$ python -q
>>> import numpy as np
>>> np.set_printoptions(precision=4, suppress=True, linewidth=140)
>>> tidy = lambda a: np.round(a, 4) + 0
>>> arr = np.loadtxt("mat.csv", delimiter=",")
>>> print(arr)
[[6. 1. 1. 1. 1. 1. 1. 1. 1.]
 [1. 6. 1. 1. 1. 1. 1. 1. 1.]
 [1. 1. 6. 1. 1. 1. 1. 1. 1.]
 [1. 1. 1. 6. 1. 1. 1. 1. 1.]
 [1. 1. 1. 1. 6. 1. 1. 1. 1.]
 [1. 1. 1. 1. 1. 6. 1. 1. 1.]
 [1. 1. 1. 1. 1. 1. 6. 1. 1.]
 [1. 1. 1. 1. 1. 1. 1. 6. 1.]
 [1. 1. 1. 1. 1. 1. 1. 1. 6.]]
>>> # symmetric
>>> print(arr @ np.ones(9))
[14. 14. 14. 14. 14. 14. 14. 14. 14.]
>>> print(np.fft.fft(arr[0]))
[14.+0.j  5.+0.j  5.+0.j  5.+0.j  5.+0.j  5.+0.j  5.+0.j  5.+0.j  5.+0.j]
>>> print((arr @ arr)[0])
[44. 19. 19. 19. 19. 19. 19. 19. 19.]
>>> print(np.sort(np.abs(np.fft.fft(arr[0]))), tidy(np.sort(np.linalg.svd(arr, compute_uv=False))))
[ 5.  5.  5.  5.  5.  5.  5.  5. 14.] [ 5.  5.  5.  5.  5.  5.  5.  5. 14.]
>>> print(arr[6] @ arr[3])
19.0
>>> print(tidy(np.linalg.norm(arr, "nuc")))
54.0
>>> print(tidy(np.linalg.norm(arr) ** 2 / np.linalg.norm(arr, 2) ** 2))
2.0204
>>> print(tidy(np.linalg.norm(arr[6] - arr[3])))
7.0711
>>> print(tidy(np.linalg.norm(arr, axis=1)))
[6.6332 6.6332 6.6332 6.6332 6.6332 6.6332 6.6332 6.6332 6.6332]
>>> vec = np.array([-1, 2, 1, -2, 1, -1, 2, -1, -1])
>>> rhs = arr @ vec
>>> print(rhs)
[ -5.  10.   5. -10.   5.  -5.  10.  -5.  -5.]
>>> print(tidy(np.linalg.solve(arr, rhs)))
[-1.  2.  1. -2.  1. -1.  2. -1. -1.]
>>> rng = np.random.default_rng(180)
>>> data = (rng.random((4, 4)) < 0.3) + np.eye(4)
>>> data /= data.sum(axis=1, keepdims=True)
>>> print(tidy(data))
[[0.5    0.     0.     0.5   ]
 [0.3333 0.3333 0.3333 0.    ]
 [0.     0.5    0.5    0.    ]
 [0.     0.     0.     1.    ]]
>>> vec = np.array([-2, -2, 0, -1])
>>> h1 = np.maximum(data @ vec, 0)
>>> print(np.maximum(data @ (3 * vec), 0))
[0. 0. 0. 0.]
>>> print(data * (h1 > 1e-9)[:, None])
[[0. 0. 0. 0.]
 [0. 0. 0. 0.]
 [0. 0. 0. 0.]
 [0. 0. 0. 0.]]
>>> print(data.T @ h1)
[0. 0. 0. 0.]
>>> mat = np.array([[-7.0, -10.0, 12.0, -6.0],
...     [-4.0, -25.0, 24.0, -12.0],
...     [7.0, -22.0, 10.0, -1.0],
...     [22.0, -12.0, -10.0, 13.0]])
>>> vals, evecs = np.linalg.eigh(arr)
>>> print((vals > 1e-8).sum(), (vals < -1e-8).sum())
9 0
>>> print(tidy(vals))
[ 5.  5.  5.  5.  5.  5.  5.  5. 14.]
>>> print(tidy(np.linalg.svd(arr, compute_uv=False)))
[14.  5.  5.  5.  5.  5.  5.  5.  5.]
>>> print(tidy(np.linalg.eigvalsh(arr + 4 * np.eye(9))))
[ 9.  9.  9.  9.  9.  9.  9.  9. 18.]
>>> q, Rm = np.linalg.qr(mat)
>>> print(tidy(q.T @ q))
[[1. 0. 0. 0.]
 [0. 1. 0. 0.]
 [0. 0. 1. 0.]
 [0. 0. 0. 1.]]
>>> print(tidy(Rm))
[[ 24.454  -10.1415 -13.4947  15.0895]
 [  0.      35.3575 -27.0624  10.7199]
 [  0.       0.       2.3499  -2.6658]
 [  0.       0.       0.       0.5315]]
>>> print(tidy(q @ Rm))
[[ -7. -10.  12.  -6.]
 [ -4. -25.  24. -12.]
 [  7. -22.  10.  -1.]
 [ 22. -12. -10.  13.]]
>>> print(tidy(np.abs(np.diag(Rm))))
[24.454  35.3575  2.3499  0.5315]
>>> r0 = np.array([0, 1, 3])
>>> print(tidy(np.convolve(Rm[1], r0)))
[  0.       0.      35.3575  79.0101 -70.4671  32.1598]
>>> print(tidy(np.cross(Rm[1, :3], Rm[0, :3])))
[-751.5907 -661.7838 -864.6329]
>>> J = np.array([[-2, -1, -2, -1], [-2, 1, -2, 1], [-2, -1, -2, -1], [-2, 1, -2, 1]])
>>> print(J)
[[-2 -1 -2 -1]
 [-2  1 -2  1]
 [-2 -1 -2 -1]
 [-2  1 -2  1]]
>>> # rows and columns are dependent
>>> U, s, vt = np.linalg.svd(J)
>>> evecs = vt[:(s > 1e-8).sum()]
>>> vec = J[2] + -3 * J[1] + rng.integers(2) * np.eye(4)[3]
>>> print(vec)
[ 4. -4.  4. -4.]
>>> print(np.linalg.matrix_rank(np.vstack([J, vec])))
2
>>> print(tidy(np.linalg.norm(vec - evecs.T @ evecs @ vec)))
0.0
>>> print(np.allclose(evecs.T @ evecs @ vec, vec))
True
>>> rank = np.linalg.matrix_rank(J)
>>> print(rank)
2
>>> null = np.linalg.svd(J)[2][rank:].T
>>> print(null.shape)
(4, 2)
>>> print([int(np.linalg.matrix_rank(J[:i])) for i in range(1, len(J) + 1)])
[1, 2, 2, 2]
>>> print([int(np.linalg.matrix_rank(np.delete(J, i, axis=0))) for i in range(4)])
[2, 2, 2, 2]
>>> print([int(np.linalg.matrix_rank(J[:, :j + 1])) for j in range(4)])
[1, 2, 2, 2]
>>> print(np.linalg.matrix_rank(J.T @ J), np.linalg.matrix_rank(J @ J.T))
2 2
>>> print(np.allclose(J @ null, 0))
True
>>> print(tidy(J @ null))
[[0. 0.]
 [0. 0.]
 [0. 0.]
 [0. 0.]]
>>> print(tidy(np.linalg.norm(J, 2)))
5.6569
>>> print(tidy(np.linalg.norm(J, axis=0)))
[4. 2. 4. 2.]
>>> print(tidy(np.linalg.norm(J[3], 1)), tidy(np.linalg.norm(J[3], np.inf)))
6.0 2.0
>>> print(tidy(np.linalg.norm(J[3] - J[1])))
0.0
>>> M2 = np.linalg.inv(arr)
>>> print(tidy(np.linalg.cond(arr)))
2.8
>>> print(tidy(M2))
[[ 0.1857 -0.0143 -0.0143 -0.0143 -0.0143 -0.0143 -0.0143 -0.0143 -0.0143]
 [-0.0143  0.1857 -0.0143 -0.0143 -0.0143 -0.0143 -0.0143 -0.0143 -0.0143]
 [-0.0143 -0.0143  0.1857 -0.0143 -0.0143 -0.0143 -0.0143 -0.0143 -0.0143]
 [-0.0143 -0.0143 -0.0143  0.1857 -0.0143 -0.0143 -0.0143 -0.0143 -0.0143]
 [-0.0143 -0.0143 -0.0143 -0.0143  0.1857 -0.0143 -0.0143 -0.0143 -0.0143]
 [-0.0143 -0.0143 -0.0143 -0.0143 -0.0143  0.1857 -0.0143 -0.0143 -0.0143]
 [-0.0143 -0.0143 -0.0143 -0.0143 -0.0143 -0.0143  0.1857 -0.0143 -0.0143]
 [-0.0143 -0.0143 -0.0143 -0.0143 -0.0143 -0.0143 -0.0143  0.1857 -0.0143]
 [-0.0143 -0.0143 -0.0143 -0.0143 -0.0143 -0.0143 -0.0143 -0.0143  0.1857]]
>>> print(np.allclose(M2, arr.T))
False
>>> U, s, vt = np.linalg.svd(J, full_matrices=False)
>>> print(tidy(np.abs(vt[0])))
[0.7071 0.     0.7071 0.    ]
>>> print(U.shape, s.shape, vt.shape)
(4, 4) (4,) (4, 4)
>>> M2 = np.array([[2, -2], [-2, 1], [-2, -2]])
>>> K = np.tile(M2, (2, 3))
>>> print(K)
[[ 2 -2  2 -2  2 -2]
 [-2  1 -2  1 -2  1]
 [-2 -2 -2 -2 -2 -2]
 [ 2 -2  2 -2  2 -2]
 [-2  1 -2  1 -2  1]
 [-2 -2 -2 -2 -2 -2]]
>>> # rows and columns are dependent
>>> W1 = np.array([[2, 1, 1, 0],
...     [0, 3, 1, 2],
...     [3, 0, 2, 0],
...     [0, 1, 0, 3],
...     [0, 3, 3, 2],
...     [3, 2, 2, 2]])
>>> coef = np.array([-6, 4, -3, 4])
>>> H = np.maximum(K @ W1 + coef, 0)
>>> print(tidy((H > 0).mean(axis=0)))
[0.     0.3333 0.3333 0.3333]
>>> print((H > 0).astype(int))
[[0 0 1 0]
 [0 1 0 1]
 [0 0 0 0]
 [0 0 1 0]
 [0 1 0 1]
 [0 0 0 0]]
>>> Z = np.array([[2, 3], [1, 3], [1, -2], [0, 0]])
>>> print((H @ Z).round(6).argmax(axis=1))
[0 1 0 0 1 0]
>>> U, s, vt = np.linalg.svd(K)
>>> print(np.argmax(s[:-1] / (s[1:] + 1e-6)) + 1)
2
>>> M2 = U[:, :2] @ np.diag(s[:2]) @ vt[:2]
>>> print(tidy(np.linalg.norm(K - M2, 2)), tidy(s[2]))
0.0 0.0
>>> print(np.linalg.matrix_rank(M2))
2
>>> print(np.linalg.matrix_rank(K, rtol=0.05))
2
>>> print(tidy(M2))
[[ 2. -2.  2. -2.  2. -2.]
 [-2.  1. -2.  1. -2.  1.]
 [-2. -2. -2. -2. -2. -2.]
 [ 2. -2.  2. -2.  2. -2.]
 [-2.  1. -2.  1. -2.  1.]
 [-2. -2. -2. -2. -2. -2.]]
>>> print(tidy(np.linalg.norm(K - M2) / np.linalg.norm(K)))
0.0
>>> U, s, vt = np.linalg.svd(K)
>>> evecs = vt[:(s > 1e-8).sum()]
>>> vec = K[5] + -2 * K[2] + rng.integers(2) * np.eye(6)[5]
>>> print(vec)
[2. 2. 2. 2. 2. 2.]
>>> print(tidy(np.diag(evecs.T @ evecs)))
[0.3333 0.3333 0.3333 0.3333 0.3333 0.3333]
>>> M2 = np.array([[2, 9], [4, -3]])
>>> X = np.kron(np.eye(2, dtype=int), M2)
>>> print(X)
[[ 2  9  0  0]
 [ 4 -3  0  0]
 [ 0  0  2  9]
 [ 0  0  4 -3]]
>>> t3 = np.stack([K, 3 * K, K[::-1]])
>>> print(np.einsum("bij,cij->bc", t3, t3))
[[ 126  378   30]
 [ 378 1134   90]
 [  30   90  126]]
>>> print(tidy(np.linalg.norm(t3, axis=(1, 2))))
[11.225  33.6749 11.225 ]
